>>> import numpy as np
>>> from numpy import linalg as LA
>>> np.set_printoptions(precision=2, suppress=True, linewidth=120, legacy="1.25")
>>> M = np.loadtxt("run5.csv", delimiter=",")
>>> M
array([[  7.57,   3.92,  -1.96,   5.6 ],
       [  7.72,   4.83,  -4.48,   4.48],
       [  8.38,   1.65,  -4.7 ,   5.06],
       [ -2.54,  -5.24,  -9.29,   4.79],
       [ -3.17,  -4.25,   3.77,  11.68],
       [ -2.54,  -4.15,  -9.08,   4.6 ],
       [  6.53,   3.78,  -2.37,   4.94],
       [  7.17,   4.02,  -3.22,   4.97],
       [ -2.15,  -5.58,   2.13,  10.44],
       [ -4.14,  -4.74,  -9.67,   5.23],
       [ -1.28,  -2.68, -10.26,   5.7 ],
       [ -1.89,  -5.98,   1.54,  11.45],
       [ -2.64,  -3.94,   4.19,  12.5 ],
       [ -2.35,  -5.99,  -9.86,   5.27],
       [ -2.69,  -6.67,   2.47,  14.3 ],
       [ -0.79,  -5.33,   3.73,  11.97],
       [  7.61,   3.45,  -3.86,   6.06],
       [ -2.53,  -4.11, -10.99,   4.27],
       [ -1.34,  -3.39, -10.31,   5.98],
       [ -2.13,  -3.15, -10.47,   4.53],
       [ -3.22,  -6.55,   3.53,  11.56],
       [ -2.07,  -5.38,   2.53,  12.3 ],
       [ -2.31,  -3.3 , -11.91,   6.01],
       [ -1.45,  -6.17,   3.25,  14.08],
       [ -3.33,  -4.5 ,  -9.32,   4.02],
       [ -0.89,  -5.35,   3.59,  11.46],
       [  8.33,   3.74,  -2.26,   4.21],
       [ -3.85,  -1.67,  -9.3 ,   5.17],
       [ -2.93,  -5.19,  -9.44,   5.62]])
>>> cen = M - M.mean(axis=0)
>>> U, s, Vh = LA.svd(cen, full_matrices=False)
>>> np.abs(U[:, 0]).argmax()
23
>>> Vh[0] * np.sign(Vh[0, np.abs(Vh[0]).argmax()])
array([-0.2 , -0.28,  0.79,  0.51])
>>> s ** 2 / (s ** 2).sum()
array([0.56, 0.41, 0.01, 0.01])
>>> np.abs(Vh[0]).argmax()
2
>>> LA.matrix_rank(cen)
4
>>> s
array([35.76, 30.62,  5.27,  4.47])
>>> P = M @ LA.solve(M.T @ M, M.T)
>>> np.round(LA.eigvalsh(P), 2) + 0
array([0., 0., 0., 0., 0., 0., 0., 0., 0., 0., 0., 0., 0., 0., 0., 0., 0., 0., 0., 0., 0., 0., 0., 0., 0., 1., 1., 1.,
       1.])
>>> np.allclose(P @ P, P)
True
